In [1]: import numpy as np

In [2]: np.set_printoptions(suppress=True, linewidth=200)

In [3]: mat = np.array([[0, 0, 0, 0, 1, 2, 0, 0],
   ...:     [0, 0, 1, 0, 0, 0, 0, 0],
   ...:     [0, 0, 0, 3, 1, 0, 0, 0],
   ...:     [0, 0, 2, 0, 0, 0, 0, 0],
   ...:     [0, 1, 0, 0, 0, 0, 0, 0],
   ...:     [0, 0, 2, 0, 0, 0, 2, 3]])

In [4]: # rows and columns are dependent

In [5]: U, sigma, Vt = np.linalg.svd(mat)

In [6]: np.argmax(sigma[:-1] / (sigma[1:] + 1e-6)) + 1
Out[6]: np.int64(5)

In [7]: sigma.round(2) + 0
Out[7]: array([4.3 , 3.19, 2.19, 1.88, 1.  , 0.  ])

In [8]: Y = U[:, :5] @ np.diag(sigma[:5]) @ Vt[:5]

In [9]: print(np.linalg.matrix_rank(mat, rtol=0.05))
5

In [10]: Y.round(2) + 0
Out[10]: 
array([[0., 0., 0., 0., 1., 2., 0., 0.],
       [0., 0., 1., 0., 0., 0., 0., 0.],
       [0., 0., 0., 3., 1., 0., 0., 0.],
       [0., 0., 2., 0., 0., 0., 0., 0.],
       [0., 1., 0., 0., 0., 0., 0., 0.],
       [0., 0., 2., 0., 0., 0., 2., 3.]])

In [11]: round(np.linalg.norm(mat - Y) / np.linalg.norm(mat), 2)
Out[11]: np.float64(0.0)

In [12]: np.linalg.matrix_rank(Y)
Out[12]: np.int64(5)

In [13]: round(float(np.linalg.norm(mat - Y, 2)), 2), np.round(sigma[5], 2)
Out[13]: (0.0, np.float64(0.0))

In [14]: np.allclose(mat[:-1].T @ np.linalg.lstsq(mat[:-1].T, mat[-1])[0], mat[-1])
Out[14]: False

In [15]: print(np.linalg.lstsq(mat[:-1].T, mat[-1])[2])
4
